% python3 -q
>>> import numpy as np
>>> import numpy.linalg as la
>>> np.set_printoptions(precision=1, suppress=True, linewidth=100)
>>> J = np.loadtxt("data.csv", delimiter=",")
>>> J
array([[-0.7, -0.4, -2.5,  0.8, -0.3],
       [-0.1,  0.5, -1.7,  0. , -0.7],
       [-0.5,  0.5, -0.4, -0.3,  3. ],
       [-1.1,  0.2,  0.5,  0.9,  0.8]])
>>> A2 = np.array([[1, 1], [2, 3]])
>>> C = np.kron(A2, J)
>>> C.shape
(8, 10)
>>> la.matrix_rank(C)
np.int64(8)
>>> X = np.load("run14.npy")
>>> X
array([[ 0.7, -0.4, -0.7],
       [-0.4,  1.8, -0.5],
       [-0.7, -0.5, -0.5]])
>>> x = np.array([-5, 2, -1])
>>> y = X @ x
>>> coef, lr = np.zeros(3), 1 / la.norm(X, 2) ** 2
>>> for i in range(50):
...     coef -= lr * X.T @ (X @ coef - y)
...     if i % 10 == 0: print(i, round(la.norm(X @ coef - y), 1))
... 
0 3.3
10 0.2
20 0.0
30 0.0
40 0.0
>>> round(la.cond(X), 1)
np.float64(2.0)
>>> W0 = np.load("arr.npy")
>>> W0
array([[-0.3,  2. ,  0.6,  0.1],
       [-0.5,  1. ,  1.3, -0.1],
       [ 0.4, -2.3,  0.4,  0.7],
       [ 2.1, -0.8, -1. ,  1.3],
       [-1. , -1.1,  1.3,  2.5],
       [-2.8,  0.3, -1. , -0.5],
       [-0.1, -0.2, -1. , -0.6],
       [-0.3,  1.1, -1.5, -0.6],
       [ 0.5,  1. ,  0.8, -1.3],
       [ 0.5,  0. ,  0.2,  0.7],
       [ 0. ,  0.7,  0. , -1.2],
       [ 0.6, -1.4, -0.6, -0.4],
       [ 1.1, -0.8,  0. , -0.9],
       [ 1.4,  1. , -1.6, -0.6],
       [ 0.2, -0.8,  0.1, -0.6],
       [-0.3,  3. , -3. , -5.7],
       [-0.2, -1.5,  1.2, -1.1]])
>>> np.round(la.norm(W0[1], 1), 1), round(float(la.norm(W0[1], np.inf)), 1)
(np.float64(2.9), 1.3)
>>> round(la.norm(W0, 1), 1), round(float(la.norm(W0, np.inf)), 1)
(np.float64(19.0), 12.0)
>>> round(float(la.norm(W0, 2)), 1)
8.6
>>> r0 = np.array([8, 3, -4])
>>> np.correlate(W0[12], W0[16], "full")
array([-1.2,  2.2, -2.6,  2. , -0.9,  1.4,  0.2])
>>> A2 = np.array([[3, 3], [-1, 1], [-2, 1], [1, 1]])
>>> np.vstack([W0, A2.T]).shape
(19, 4)
>>> la.matrix_rank(np.vstack([W0, A2.T]))
np.int64(4)
>>> np.einsum("ij->j", W0)
array([ 1.3,  1.2, -3.8, -8.3])
>>> np.round(np.einsum("ik,kj->ij", W0, A2), 1) + 0
array([[-4. ,  1.8],
       [-5.2,  0.7],
       [ 3.4,  0. ],
       [10.4,  5.8],
       [-2. , -0.3],
       [-7.2, -9.6],
       [ 1.3, -2.1],
       [ 0.4, -1.9],
       [-2.4,  2. ],
       [ 1.8,  2.4],
       [-1.9, -0.5],
       [ 4. , -0.6],
       [ 3.2,  1.6],
       [ 5.8,  3. ],
       [ 0.6, -0.7],
       [-3.6, -6.6],
       [-2.6, -2. ]])
>>> la.matrix_rank(W0 @ A2)
np.int64(2)
>>> dist = la.norm(W0[:, None] - W0[None], axis=-1)
>>> np.unravel_index(dist.round(6).argmax(), dist.shape)
(np.int64(4), np.int64(15))
>>> F = np.loadtxt("layer9.csv", delimiter=",")
>>> F
array([[ -9.7,   7.4,  23.6],
       [ -8. ,   3.1,  15.7],
       [ -7.8,   2.7,  15. ],
       [ -7.5,   2.2,  13.9],
       [ -7.3,   1.7,  13. ],
       [ -6. ,   0. ,   8.8],
       [ -5.9,  -0.2,   8.4],
       [ -5.5,  -0.6,   7.4],
       [ -4.7,  -1.2,   5.4],
       [ -2.4,  -1.7,   1.2],
       [ -2.3,  -1.6,   1.1],
       [ -1.1,  -1.1,   0. ],
       [ -1. ,  -1. ,   0. ],
       [ -0.3,  -0.4,  -0.2],
       [  0. ,  -0.1,   0. ],
       [  0.1,   0.2,   0.1],
       [  0.2,   0.4,   0.4],
       [ -1. ,  -0.4,   2.9],
       [ -2.6,  -2.5,   3.9],
       [ -2.8,  -2.7,   3.9],
       [ -3.2,  -3.2,   4.1],
       [ -3.7,  -4. ,   4.2],
       [ -3.7,  -4.1,   4.2],
       [ -5.9,  -7.5,   4.5],
       [ -6.4,  -8.3,   4.5],
       [-10.2, -14.9,   4. ],
       [-10.9, -16.2,   3.8],
       [-17.5, -29. ,   1.3],
       [-18.9, -31.8,   0.6]])
>>> hat = F @ la.solve(F.T @ F, F.T)
>>> np.round(hat @ F[:, 2], 1) + 0
array([23.6, 15.7, 15. , 13.9, 13. ,  8.8,  8.4,  7.4,  5.4,  1.2,  1.1,  0. ,  0. , -0.2,  0. ,
        0.1,  0.4,  2.9,  3.9,  3.9,  4.1,  4.2,  4.2,  4.5,  4.5,  4. ,  3.8,  1.3,  0.6])
>>> np.round(la.eigvalsh(hat), 1) + 0
array([0., 0., 0., 0., 0., 0., 0., 0., 0., 0., 0., 0., 0., 0., 0., 0., 0., 0., 0., 0., 0., 0., 0.,
       0., 0., 0., 1., 1., 1.])
>>> np.round(np.trace(hat), 1)
np.float64(3.0)
>>> np.round(np.diag(hat), 1) + 0
array([0.3, 0.1, 0.1, 0.1, 0.1, 0.1, 0.1, 0.1, 0.1, 0. , 0. , 0. , 0. , 0. , 0. , 0. , 0. , 0.1,
       0.1, 0.1, 0.1, 0.1, 0.1, 0.1, 0.1, 0.1, 0.1, 0.3, 0.4])
>>> Ac = F - F.mean(axis=0)
>>> Uu, sig, Vt = la.svd(Ac, full_matrices=False)
>>> sig
array([51.5, 32.9,  2.9])
>>> np.round(sig ** 2 / (sig ** 2).sum(), 1) + 0
array([0.7, 0.3, 0. ])
>>> x = np.array([2, 1, -1])
>>> y = F @ x
>>> np.round(la.pinv(F) @ F, 1) + 0
array([[1., 0., 0.],
       [0., 1., 0.],
       [0., 0., 1.]])
>>> la.lstsq(F, y)[0]
array([ 2.,  1., -1.])
>>> rng = np.random.default_rng(22)
>>> y = y + 0.3 * rng.normal(size=29)
>>> y
array([-36. , -29. , -28.3, -26.9, -25.5, -21.3, -20.1, -18.6, -16.1,  -7.9,  -7.2,  -2.9,  -2.4,
        -0.5,   0.4,   0.2,   0.1,  -5.8, -11.9, -12.3, -13.6, -16. , -15.5, -23.8, -25.8, -39.5,
       -41.2, -65.2, -70.5])
>>> coef, *_ = la.lstsq(F, y)
>>> round(float(la.norm(y - F @ coef)), 1)
1.7
>>> coef.round()
array([ 2.,  1., -1.])
>>> np.round(F.T @ (y - F @ coef), 1) + 0
array([0., 0., 0.])
>>> K = np.array([[1, 1, 1, 1, 1, 1, 1, 1],
...     [1, 1, -1, -1, -1, -1, 1, 1],
...     [1, -1, -1, 1, -1, 1, 1, -1],
...     [1, 1, -1, -1, 1, 1, -1, -1]])
>>> ang = np.radians(120)
>>> r_ = np.eye(8)
>>> r_[5, 5] = r_[7, 7] = np.cos(ang)
>>> r_[5, 7], r_[7, 5] = -np.sin(ang), np.sin(ang)
>>> r_
array([[ 1. ,  0. ,  0. ,  0. ,  0. ,  0. ,  0. ,  0. ],
       [ 0. ,  1. ,  0. ,  0. ,  0. ,  0. ,  0. ,  0. ],
       [ 0. ,  0. ,  1. ,  0. ,  0. ,  0. ,  0. ,  0. ],
       [ 0. ,  0. ,  0. ,  1. ,  0. ,  0. ,  0. ,  0. ],
       [ 0. ,  0. ,  0. ,  0. ,  1. ,  0. ,  0. ,  0. ],
       [ 0. ,  0. ,  0. ,  0. ,  0. , -0.5,  0. , -0.9],
       [ 0. ,  0. ,  0. ,  0. ,  0. ,  0. ,  1. ,  0. ],
       [ 0. ,  0. ,  0. ,  0. ,  0. ,  0.9,  0. , -0.5]])
>>> A2 = K @ r_.T
>>> np.allclose(K @ K.T, A2 @ A2.T)
True
>>> la.svd(K, compute_uv=False), la.svd(A2, compute_uv=False)
(array([2.8, 2.8, 2.8, 2.8]), array([2.8, 2.8, 2.8, 2.8]))
>>> cov = K.T @ K
>>> np.allclose(cov, cov.T)
True
>>> cov
array([[ 4,  2, -2,  0,  0,  2,  2,  0],
       [ 2,  4,  0, -2,  2,  0,  0,  2],
       [-2,  0,  4,  2,  2,  0,  0,  2],
       [ 0, -2,  2,  4,  0,  2,  2,  0],
       [ 0,  2,  2,  0,  4,  2, -2,  0],
       [ 2,  0,  0,  2,  2,  4,  0, -2],
       [ 2,  0,  0,  2, -2,  0,  4,  2],
       [ 0,  2,  2,  0,  0, -2,  2,  4]])
>>> la.svd(K, compute_uv=False) ** 2
array([8., 8., 8., 8.])
>>> (K @ K.T).shape
(4, 4)
>>> np.round(cov @ la.pinv(cov) @ cov, 1) + 0
array([[ 4.,  2., -2.,  0.,  0.,  2.,  2.,  0.],
       [ 2.,  4.,  0., -2.,  2.,  0.,  0.,  2.],
       [-2.,  0.,  4.,  2.,  2.,  0.,  0.,  2.],
       [ 0., -2.,  2.,  4.,  0.,  2.,  2.,  0.],
       [ 0.,  2.,  2.,  0.,  4.,  2., -2.,  0.],
       [ 2.,  0.,  0.,  2.,  2.,  4.,  0., -2.],
       [ 2.,  0.,  0.,  2., -2.,  0.,  4.,  2.],
       [ 0.,  2.,  2.,  0.,  0., -2.,  2.,  4.]])
>>> np.unique(cov.round(6), axis=0).shape
(8, 8)
>>> np.abs(np.diag(la.qr(cov)[1])) > 1e-9
array([ True,  True,  True, False,  True, False, False, False])
>>> np.round(np.trace(la.pinv(cov) @ cov), 1)
np.float64(4.0)
>>> hat = W0 @ la.solve(W0.T @ W0, W0.T)
>>> la.matrix_rank(np.eye(17) - hat)
np.int64(13)
>>> r0 = np.array([2, -3, 3])
>>> np.array([np.convolve(row, r0, "same") for row in K])
array([[-1,  2,  2,  2,  2,  2,  2,  0],
       [-1, -2,  4, -2, -2,  2, -4,  0],
       [-5,  4,  2, -8,  8, -4, -2,  6],
       [-1, -2,  4,  2, -4, -2,  4,  0]])
>>> np.correlate(K[3], K[0], "full")
array([ 1,  2,  1,  0,  1,  2,  1,  0, -1, -2, -1,  0, -1, -2, -1])
>>> np.cross(K[3, :3], K[0, :3])
array([ 2, -2,  0])
>>> feats = np.array([[-1.0, -0.1, -0.5],
...     [2.0, -1.9, 0.4],
...     [-1.0, -1.3, 0.6],
...     [15.0, 0.4, 1.7],
...     [10.0, 1.0, -0.3]])
>>> W1 = np.array([[-1, -2, 2, 1, 0], [-1, 0, -2, -1, 1], [-2, -2, 0, -2, 1]])
>>> coef = np.array([0, 2, -2, 2, 0])
>>> act = np.maximum(feats @ W1 + coef, 0)
>>> la.matrix_rank(act)
np.int64(5)
>>> (act > 0).mean(axis=0)
array([0.4, 0.4, 0.6, 1. , 0.4])
>>> C = np.array([[1, 1, 0], [0, -2, 0], [0, -3, -1], [-3, -1, 1], [-1, 0, 0]])
>>> act @ C
array([[ -4.2, -10. ,   2.1],
       [-15.3, -22.5,  -0.7],
       [ -2.2,  -5.6,   1.1],
       [-41.7, -94.8, -14. ],
       [-35.5, -59.6,  -4.4]])
>>> (act @ C).round(6).argmax(axis=1)
array([2, 2, 2, 2, 2])
>>> A2 = np.array([[0, 0, 4], [0, 1, 9], [7, 9, 7]])
>>> A2.T @ feats.T
array([[ -3.5,   2.8,   4.2,  11.9,  -2.1],
       [ -4.6,   1.7,   4.1,  15.7,  -1.7],
       [ -8.4,  -6.3, -11.5,  75.5,  46.9]])
>>> np.einsum("ij,ij->i", feats, feats)
array([  1.3,   7.8,   3. , 228. , 101.1])
>>> la.matrix_rank(np.vstack([feats, A2.T]))
np.int64(3)
>>> mat = np.vander(np.arange(4) - 3, 4, increasing=True)
>>> mat
array([[  1,  -3,   9, -27],
       [  1,  -2,   4,  -8],
       [  1,  -1,   1,  -1],
       [  1,   0,   0,   0]])
>>> cov = feats.T @ feats
>>> la.eigvalsh(cov)[::-1]
array([333.2,   6.8,   1.2])
>>> np.allclose(cov, cov.T)
True
>>> labels = rng.permutation(4)
>>> A2 = mat[:, labels] * rng.choice([-1, 1], 4)
>>> A2
array([[-27,   1,  -9,  -3],
       [ -8,   1,  -4,  -2],
       [ -1,   1,  -1,  -1],
       [  0,   1,   0,   0]])
>>> Uu, _, Vt = la.svd(mat.T @ A2)
>>> np.round(la.lstsq(mat, A2)[0], 1) + 0
array([[ 0.,  1.,  0.,  0.],
       [ 0.,  0.,  0.,  1.],
       [ 0.,  0., -1.,  0.],
       [ 1.,  0.,  0.,  0.]])
>>> np.round(Uu @ Vt, 1) + 0
array([[ 0.,  1.,  0.,  0.],
       [ 0.,  0.,  0.,  1.],
       [ 0.,  0., -1.,  0.],
       [ 1.,  0.,  0.,  0.]])
>>> labels
array([3, 0, 2, 1])
>>> A = np.load("a.npy")
>>> A
array([[1., 0., 0.],
       [0., 1., 0.],
       [0., 0., 1.]])
>>> w, vecs = la.eigh(A)
>>> la.eigvalsh(A + -1 * np.eye(3))
array([0., 0., 0.])
>>> vecs.T @ vecs
array([[1., 0., 0.],
       [0., 1., 0.],
       [0., 0., 1.]])
>>> w
array([1., 1., 1.])
>>> la.eigvalsh(A @ A)
array([1., 1., 1.])
>>> (w > 1e-8).sum(), (w < -1e-8).sum()
(np.int64(3), np.int64(0))
>>> A2 = la.inv(A)
>>> la.inv(A2)
array([[1., 0., 0.],
       [0., 1., 0.],
       [0., 0., 1.]])
>>> la.det(A) * A2
array([[1., 0., 0.],
       [0., 1., 0.],
       [0., 0., 1.]])
>>> np.round(la.det(A) * la.det(A2), 1)
np.float64(1.0)
>>> Lm = la.cholesky(A)
>>> np.diag(Lm) ** 2
array([1., 1., 1.])
>>> Lm
array([[1., 0., 0.],
       [0., 1., 0.],
       [0., 0., 1.]])
>>> la.eigvalsh(A).min() > 0
np.True_
>>> (A @ A)[0]
array([1., 0., 0.])
>>> np.sort(np.abs(np.fft.fft(A[0]))), np.sort(la.svd(A, compute_uv=False))
(array([1., 1., 1.]), array([1., 1., 1.]))
>>> np.fft.fft(A[0])
array([1.+0.j, 1.+0.j, 1.+0.j])
>>> A @ (-1.0) ** np.arange(3)
array([ 1., -1.,  1.])
>>> A @ np.ones(3)
array([1., 1., 1.])
>>> np.allclose(A @ A.T, A.T @ A)
True
>>> cov = A.T @ A
>>> cov
array([[1., 0., 0.],
       [0., 1., 0.],
       [0., 0., 1.]])
>>> la.eigvalsh(cov)[::-1]
array([1., 1., 1.])
>>> np.trace(cov), (A ** 2).sum()
(np.float64(3.0), np.float64(3.0))
>>> (A @ A.T).shape
(3, 3)
